$ ipython --no-banner

In [1]: import numpy as np

In [2]: import numpy.linalg as la

In [3]: np.set_printoptions(suppress=True, linewidth=160)

In [4]: def tidy(a):
   ...:     return np.round(a, 2) + 0
   ...: 

In [5]: m1 = np.loadtxt("x.csv", delimiter=",")

In [6]: print(m1)
[[ -3.  -9.  -5.  -8.  -6.  -8.  -7.  -3.]
 [  3.   9.   5.   8.   6.   8.   7.   3.]
 [ -6. -18. -10. -16. -12. -16. -14.  -6.]
 [  9.  27.  15.  24.  18.  24.  21.   9.]
 [  0.   0.   0.   0.   0.   0.   0.   0.]
 [ -6. -18. -10. -16. -12. -16. -14.  -6.]
 [  3.   9.   5.   8.   6.   8.   7.   3.]
 [  6.  18.  10.  16.  12.  16.  14.   6.]]

In [7]: # row 5 repeats row 2

In [8]: other = m1[0, 0] * m1[1:] - np.outer(m1[1:, 0], m1[0])

In [9]: print(other)
[[0. 0. 0. 0. 0. 0. 0. 0.]
 [0. 0. 0. 0. 0. 0. 0. 0.]
 [0. 0. 0. 0. 0. 0. 0. 0.]
 [0. 0. 0. 0. 0. 0. 0. 0.]
 [0. 0. 0. 0. 0. 0. 0. 0.]
 [0. 0. 0. 0. 0. 0. 0. 0.]
 [0. 0. 0. 0. 0. 0. 0. 0.]]

In [10]: print(la.matrix_rank(other), la.matrix_rank(m1))
0 1

In [11]: print(np.flatnonzero(~other.round(6).any(axis=1)))
[0 1 2 3 4 5 6]

In [12]: print(m1[:, 0] / m1[0, 0])
[ 1. -1.  2. -3. -0.  2. -1. -2.]

In [13]: A = np.load("run9.npy")

In [14]: print(A)
[[ 0.4   2.1   1.53 -1.1  -1.5  -1.1 ]
 [-1.7  -1.2   1.96  0.1  -0.4  -1.4 ]
 [-0.3   0.    1.74 -2.4   0.6  -1.3 ]
 [ 2.2   0.5   1.15  0.4   0.   -0.8 ]
 [-1.1   1.1  -1.59  0.2  -1.9   1.5 ]
 [ 1.7   0.4  -0.2  -1.6  -1.6   0.  ]
 [-0.9  -0.3  -0.84  0.7   0.2   1.3 ]
 [ 0.4   0.4  -0.74  1.6  -0.3   0.  ]
 [-1.   -0.2  -0.83 -0.1  -0.1   0.8 ]
 [ 0.1   1.3   0.11  0.6   1.3   0.1 ]
 [ 0.4   0.1  -0.15 -1.2  -2.    0.2 ]
 [ 1.6   1.    0.2   0.8   1.1  -0.4 ]
 [ 1.4   0.   -0.03  0.7   0.9   0.1 ]
 [-0.9   0.8   0.4   0.    0.9  -0.2 ]
 [ 0.   -0.7  -0.45 -1.1   1.7   0.2 ]
 [ 0.7   1.8   1.    1.3  -0.3  -0.6 ]
 [ 0.8  -0.5  -0.18  0.8  -0.8   0.6 ]
 [ 2.    0.1   0.3   0.7  -0.5  -0.1 ]
 [ 0.6   0.4   1.15 -0.6   0.4  -0.8 ]
 [ 0.5   1.7  -0.74  0.4   0.    0.5 ]
 [-0.6  -2.2  -0.97  1.5  -0.3   0.7 ]
 [-0.1   0.    0.59  0.6   1.3  -0.4 ]
 [-0.9  -1.2  -1.97  0.   -1.2   1.7 ]
 [-2.   -1.1  -1.79 -2.1  -0.3   1.4 ]
 [ 0.   -0.5  -0.36  1.1  -0.1   0.2 ]
 [ 0.1   1.1   0.11  0.4  -0.6  -0.4 ]
 [ 0.4   0.1  -2.1   1.2   0.    1.7 ]
 [-0.5   0.3   1.01  0.3  -1.3  -0.7 ]
 [-3.5   1.3  -0.22  0.2  -0.6   0.  ]
 [-1.   -0.3  -0.01 -0.2  -1.8   0.5 ]
 [-0.7  -0.6  -0.78 -1.6   0.9   0.6 ]
 [-1.1  -0.7   1.85  1.5  -0.8  -1.6 ]
 [ 0.7  -0.1   1.52  0.6   0.8  -1.1 ]
 [-1.1   0.1   0.19 -1.2  -0.1  -0.4 ]
 [ 1.8   0.2   0.97  1.5  -1.1  -0.9 ]
 [-0.8   0.9  -0.4  -1.8  -1.    0.4 ]
 [-0.7  -0.1   0.74  1.2   0.1  -0.6 ]]

In [15]: other = A / np.sqrt((A ** 2).mean(axis=1, keepdims=True))

In [16]: print(tidy(la.norm(other, axis=1)))
[2.45 2.45 2.45 2.45 2.45 2.45 2.45 2.45 2.45 2.45 2.45 2.45 2.45 2.45 2.45 2.45 2.45 2.45 2.45 2.45 2.45 2.45 2.45 2.45 2.45 2.45 2.45 2.45 2.45 2.45 2.45
 2.45 2.45 2.45 2.45 2.45 2.45]

In [17]: print(tidy(other[20]))
[-0.49 -1.8  -0.79  1.23 -0.25  0.57]

In [18]: x = np.array([1, 2, 1, 0, 1, 0])

In [19]: rhs = A @ x

In [20]: b, lr = np.zeros(6), 1 / la.norm(A, 2) ** 2

In [21]: for i in range(200):
    ...:     b -= lr * A.T @ (A @ b - rhs)
    ...:     if i % 50 == 0: print(i, round(la.norm(A @ b - rhs), 2))
    ...: 
0 6.43
50 0.35
100 0.18
150 0.09

In [22]: print(tidy(la.cond(A)))
8.49

In [23]: cen = A - A.mean(axis=0)

In [24]: V = la.svd(cen)[2][:5]

In [25]: other = cen - cen @ V.T @ V

In [26]: print(tidy((cen @ V.T).std(axis=0)))
[1.47 1.17 1.01 0.94 0.8 ]

In [27]: print(tidy(la.norm(other) / la.norm(cen)))
0.07

In [28]: print(tidy(np.cov(cen @ V.T, rowvar=False)))
[[2.21 0.   0.   0.   0.  ]
 [0.   1.41 0.   0.   0.  ]
 [0.   0.   1.04 0.   0.  ]
 [0.   0.   0.   0.91 0.  ]
 [0.   0.   0.   0.   0.66]]

In [29]: print(tidy(np.diag(V.T @ V)))
[1.   1.   0.61 1.   1.   0.39]

In [30]: feats = np.loadtxt("sample8.csv", delimiter=",")

In [31]: print(feats)
[[0. 0. 0. 3. 0. 0. 0. 0. 1. 1. 0.]
 [0. 0. 0. 3. 0. 0. 0. 0. 1. 1. 0.]
 [0. 0. 0. 3. 0. 0. 0. 0. 0. 1. 0.]
 [0. 0. 0. 3. 0. 0. 0. 0. 2. 1. 0.]
 [0. 0. 0. 3. 0. 0. 0. 0. 0. 1. 0.]
 [0. 0. 0. 3. 0. 0. 0. 0. 1. 1. 0.]
 [0. 0. 0. 3. 0. 0. 0. 0. 0. 1. 0.]
 [2. 0. 0. 3. 0. 0. 1. 2. 3. 1. 0.]
 [2. 0. 0. 3. 0. 0. 1. 2. 3. 1. 0.]
 [0. 0. 0. 3. 0. 0. 0. 0. 0. 1. 0.]
 [0. 0. 0. 3. 0. 0. 0. 0. 0. 1. 0.]
 [0. 0. 0. 3. 0. 0. 0. 0. 1. 1. 0.]
 [0. 0. 0. 3. 0. 0. 0. 0. 0. 1. 0.]
 [0. 0. 0. 3. 0. 0. 0. 0. 0. 1. 0.]
 [0. 0. 0. 3. 0. 0. 0. 0. 2. 1. 0.]
 [0. 0. 0. 3. 0. 0. 0. 0. 2. 1. 0.]
 [0. 0. 0. 3. 0. 0. 0. 0. 1. 1. 0.]
 [0. 0. 0. 3. 0. 0. 0. 0. 2. 1. 0.]
 [2. 0. 0. 3. 0. 0. 1. 2. 3. 1. 0.]
 [2. 0. 0. 3. 0. 0. 1. 2. 3. 1. 0.]
 [0. 0. 0. 3. 0. 0. 0. 0. 2. 1. 0.]
 [0. 0. 0. 3. 0. 0. 0. 0. 0. 1. 0.]
 [0. 0. 0. 3. 0. 0. 0. 0. 2. 1. 0.]
 [0. 0. 0. 3. 0. 0. 0. 0. 0. 1. 0.]
 [0. 0. 0. 3. 0. 0. 0. 0. 0. 1. 0.]
 [0. 0. 0. 3. 0. 0. 0. 0. 1. 1. 0.]
 [0. 0. 0. 3. 0. 0. 0. 0. 0. 1. 0.]
 [0. 0. 0. 3. 0. 0. 0. 0. 0. 1. 0.]
 [0. 0. 0. 3. 0. 0. 0. 0. 1. 1. 0.]
 [0. 0. 0. 3. 0. 0. 0. 0. 2. 1. 0.]
 [0. 0. 0. 3. 0. 0. 0. 0. 1. 1. 0.]
 [0. 0. 0. 3. 0. 0. 0. 0. 1. 1. 0.]
 [0. 0. 0. 3. 0. 0. 0. 0. 2. 1. 0.]
 [0. 0. 0. 3. 0. 0. 0. 0. 0. 1. 0.]
 [2. 0. 0. 3. 0. 0. 1. 2. 3. 1. 0.]
 [0. 0. 0. 3. 0. 0. 0. 0. 1. 1. 0.]
 [2. 0. 0. 3. 0. 0. 1. 2. 3. 1. 0.]
 [0. 0. 0. 3. 0. 0. 0. 0. 1. 1. 0.]
 [0. 0. 0. 3. 0. 0. 0. 0. 2. 1. 0.]
 [2. 0. 0. 3. 0. 0. 1. 2. 3. 1. 0.]]

In [32]: # null space of dimension 8

In [33]: gram = feats.T @ feats

In [34]: print(tidy(la.svd(feats, compute_uv=False) ** 2))
[487.12  73.36  12.52   0.     0.     0.     0.     0.     0.     0.     0.  ]

In [35]: print(np.trace(gram), (feats ** 2).sum())
573.0 573.0

In [36]: rank = la.matrix_rank(feats)

In [37]: print(rank)
3

In [38]: ns = la.svd(feats)[2][rank:].T

In [39]: print(tidy(ns @ ns.T))
[[ 0.56  0.    0.    0.    0.    0.   -0.22 -0.44  0.    0.    0.  ]
 [ 0.    1.    0.    0.    0.    0.    0.    0.    0.    0.    0.  ]
 [ 0.    0.    1.    0.    0.    0.    0.    0.    0.    0.    0.  ]
 [ 0.    0.    0.    0.1   0.    0.    0.    0.    0.   -0.3   0.  ]
 [ 0.    0.    0.    0.    1.    0.    0.    0.    0.    0.    0.  ]
 [ 0.    0.    0.    0.    0.    1.    0.    0.    0.    0.    0.  ]
 [-0.22  0.    0.    0.    0.    0.    0.89 -0.22  0.    0.    0.  ]
 [-0.44  0.    0.    0.    0.    0.   -0.22  0.56  0.    0.    0.  ]
 [ 0.    0.    0.    0.    0.    0.    0.    0.    0.    0.    0.  ]
 [ 0.    0.    0.   -0.3   0.    0.    0.    0.    0.    0.9   0.  ]
 [ 0.    0.    0.    0.    0.    0.    0.    0.    0.    0.    1.  ]]

In [40]: print([int(la.matrix_rank(np.delete(feats, i, axis=0))) for i in range(40)])
[3, 3, 3, 3, 3, 3, 3, 3, 3, 3, 3, 3, 3, 3, 3, 3, 3, 3, 3, 3, 3, 3, 3, 3, 3, 3, 3, 3, 3, 3, 3, 3, 3, 3, 3, 3, 3, 3, 3, 3]

In [41]: print([int(la.matrix_rank(feats[:i])) for i in range(1, len(feats) + 1)])
[1, 1, 2, 2, 2, 2, 2, 3, 3, 3, 3, 3, 3, 3, 3, 3, 3, 3, 3, 3, 3, 3, 3, 3, 3, 3, 3, 3, 3, 3, 3, 3, 3, 3, 3, 3, 3, 3, 3, 3]

In [42]: print(np.allclose(feats @ ns, 0))
True
